$ python -q
>>> import numpy as np
>>> import numpy.linalg as la
>>> np.set_printoptions(precision=2, suppress=True, linewidth=200)
>>> def rnd(a):
...     return np.round(a, 2) + 0
... 
>>> F = np.load("x.npy")
>>> F
array([[-1, -7, -1],
       [-1, -7, -1],
       [ 0, -6,  0]])
>>> Uu, sig, vt = la.svd(F)
>>> np.argmax(sig[:-1] / (sig[1:] + 1e-6)) + 1
np.int64(2)
>>> other = Uu[:, :2] @ np.diag(sig[:2]) @ vt[:2]
>>> rnd(la.norm(F - other, 2)), sig[2]
(np.float64(0.0), np.float64(0.0))
>>> la.matrix_rank(other)
np.int64(2)
>>> K = np.loadtxt("a.csv", delimiter=",")
>>> K
array([[-5., -1.],
       [-1., -5.]])
>>> w, vecs = la.eig(K)
>>> rnd(np.sort(la.eigvals(la.inv(K))))
array([-0.25, -0.17])
>>> rnd(np.sort(la.eigvals(K @ K)))
array([16., 36.])
>>> np.prod(w)
np.float64(24.0)
>>> r0 = np.array([1, 9])
>>> other = K + np.outer(r0, np.eye(2)[1])
>>> la.matrix_rank(la.inv(other) - la.inv(K), tol=1e-8)
np.int64(1)
>>> rnd(la.det(other) / la.det(K)), rnd(1 + la.solve(K, r0)[1])
(np.float64(-0.83), np.float64(-0.83))
>>> other = la.inv(K)
>>> rnd(la.cond(K))
np.float64(1.5)
>>> rnd(la.inv(other))
array([[-5., -1.],
       [-1., -5.]])
>>> rnd(other)
array([[-0.21,  0.04],
       [ 0.04, -0.21]])
>>> rnd(K @ other)
array([[1., 0.],
       [0., 1.]])
>>> feats = np.load("mat.npy")
>>> feats
array([[-0.3 , -2.56,  1.14],
       [ 0.  , -1.32,  0.88],
       [-0.12, -2.8 ,  1.64]])
>>> # looks like rank 2
>>> other = feats / la.norm(feats, axis=1, keepdims=True)
>>> G = other @ other.T
>>> rnd(np.degrees(np.arccos(np.clip(G[2, 0], -1, 1))))
np.float64(7.49)
>>> rnd(G)
array([[1.  , 0.98, 0.99],
       [0.98, 1.  , 1.  ],
       [0.99, 1.  , 1.  ]])
>>> (G - 2 * np.eye(3)).round(6).argmax(axis=1)
array([2, 2, 1])
>>> rnd(G[2])
array([0.99, 1.  , 1.  ])
>>> (np.abs(G) > 0.9).astype(int)
array([[1, 1, 1],
       [1, 1, 1],
       [1, 1, 1]])
>>> np.argwhere(np.triu(np.abs(G) > 0.95, 1))
array([[0, 1],
       [0, 2],
       [1, 2]])
>>> J = np.load("test1.npy")
>>> J
array([[  2,   1,  -2],
       [  1,   1,  -7],
       [  3,   0,  -3],
       [  8,   5,  -5],
       [  7,   8,  -8],
       [  2,   4, -13],
       [  2,   7,  -8],
       [ -3,   4, -13],
       [ -2,  -1, -16],
       [  0,  -2, -13],
       [ -2,   1, -10],
       [ -7,   0,  -6],
       [ -5,   0,  -6],
       [ -9,   2,  -7],
       [ -7,  -3,  -9],
       [ -5,  -6,  -7],
       [ -2,  -5,  -4],
       [ -7,  -1,  -5]])
>>> P = J @ la.solve(J.T @ J, J.T)
>>> rnd(la.eigvalsh(P))
array([0., 0., 0., 0., 0., 0., 0., 0., 0., 0., 0., 0., 0., 0., 0., 1., 1., 1.])
>>> mat = np.load("m.npy")
>>> mat
array([[ 0.95, -1.49,  0.8 ],
       [ 0.04,  0.68, -0.32],
       [ 0.11,  0.61, -0.28],
       [ 0.52, -0.61,  0.34]])
>>> # rows and columns are dependent
>>> r0, g = mat[1], mat[2]
>>> rnd(r0 @ g)
np.float64(0.51)
>>> p = (r0 @ g) / (r0 @ r0) * r0
>>> la.matrix_rank(np.outer(r0, g))
np.int64(1)
>>> rnd(la.norm(r0 + g) ** 2 + la.norm(r0 - g) ** 2)
np.float64(2.06)
>>> rnd(p)
array([ 0.04,  0.61, -0.29])
>>> rnd(np.outer(r0, g))
array([[ 0.  ,  0.02, -0.01],
       [ 0.07,  0.41, -0.19],
       [-0.04, -0.2 ,  0.09]])
>>> rnd(mat @ la.pinv(mat) @ mat)
array([[ 0.95, -1.49,  0.8 ],
       [ 0.04,  0.68, -0.32],
       [ 0.11,  0.61, -0.28],
       [ 0.52, -0.61,  0.34]])
>>> np.abs(np.diag(la.qr(mat)[1])) > 1e-9
array([ True,  True, False])
>>> rnd(np.trace(la.pinv(mat) @ mat))
np.float64(2.0)
>>> np.unique(mat.round(6), axis=0).shape
(4, 3)
>>> [round(float(x), 2) for x in la.svd(F, compute_uv=False)[:3]]
[11.7, 1.03, 0.0]
>>> X = np.load("layer13.npy")
>>> rnd(X)
array([[ 1.59,  1.02, -1.59, -1.7 ],
       [ 0.12,  1.84, -0.99,  2.15],
       [-1.47,  2.06,  1.11, -1.17],
       [-2.08, -0.56, -2.06, -0.35]])
>>> O = X.astype(float).copy()
>>> for j in range(4):
...     O[:, j] -= O[:, :j] @ (O[:, :j].T @ O[:, j])
...     O[:, j] /= la.norm(O[:, j])
... 
>>> rnd(O.T @ O)
array([[1., 0., 0., 0.],
       [0., 1., 0., 0.],
       [0., 0., 1., 0.],
       [0., 0., 0., 1.]])
>>> M = np.loadtxt("out8.csv", delimiter=",")
>>> M
array([[0., 1., 5.],
       [0., 0., 2.],
       [0., 0., 4.],
       [0., 0., 4.],
       [0., 0., 2.],
       [0., 0., 2.],
       [0., 1., 5.],
       [0., 0., 4.],
       [0., 0., 1.],
       [0., 1., 5.],
       [0., 0., 4.],
       [0., 0., 1.],
       [0., 0., 1.],
       [0., 0., 2.],
       [0., 0., 4.],
       [0., 0., 4.],
       [0., 0., 1.],
       [0., 1., 5.],
       [0., 0., 1.],
       [0., 0., 2.],
       [0., 0., 4.],
       [0., 0., 4.],
       [0., 0., 3.],
       [0., 1., 5.]])
>>> # column 2 dominates
>>> r = la.matrix_rank(M)
>>> r
np.int64(2)
>>> null = la.svd(M)[2][r:].T
>>> [int(la.matrix_rank(M[:i])) for i in range(1, len(M) + 1)]
[1, 2, 2, 2, 2, 2, 2, 2, 2, 2, 2, 2, 2, 2, 2, 2, 2, 2, 2, 2, 2, 2, 2, 2]
>>> null.shape
(3, 1)
>>> [int(la.matrix_rank(M[:, :j + 1])) for j in range(3)]
[0, 1, 2]
>>> null[:, 0] / null[np.abs(null[:, 0]).round(6).argmax(), 0]
array([1., 0., 0.])
>>> [int(la.matrix_rank(np.delete(M, i, axis=0))) for i in range(24)]
[2, 2, 2, 2, 2, 2, 2, 2, 2, 2, 2, 2, 2, 2, 2, 2, 2, 2, 2, 2, 2, 2, 2, 2]
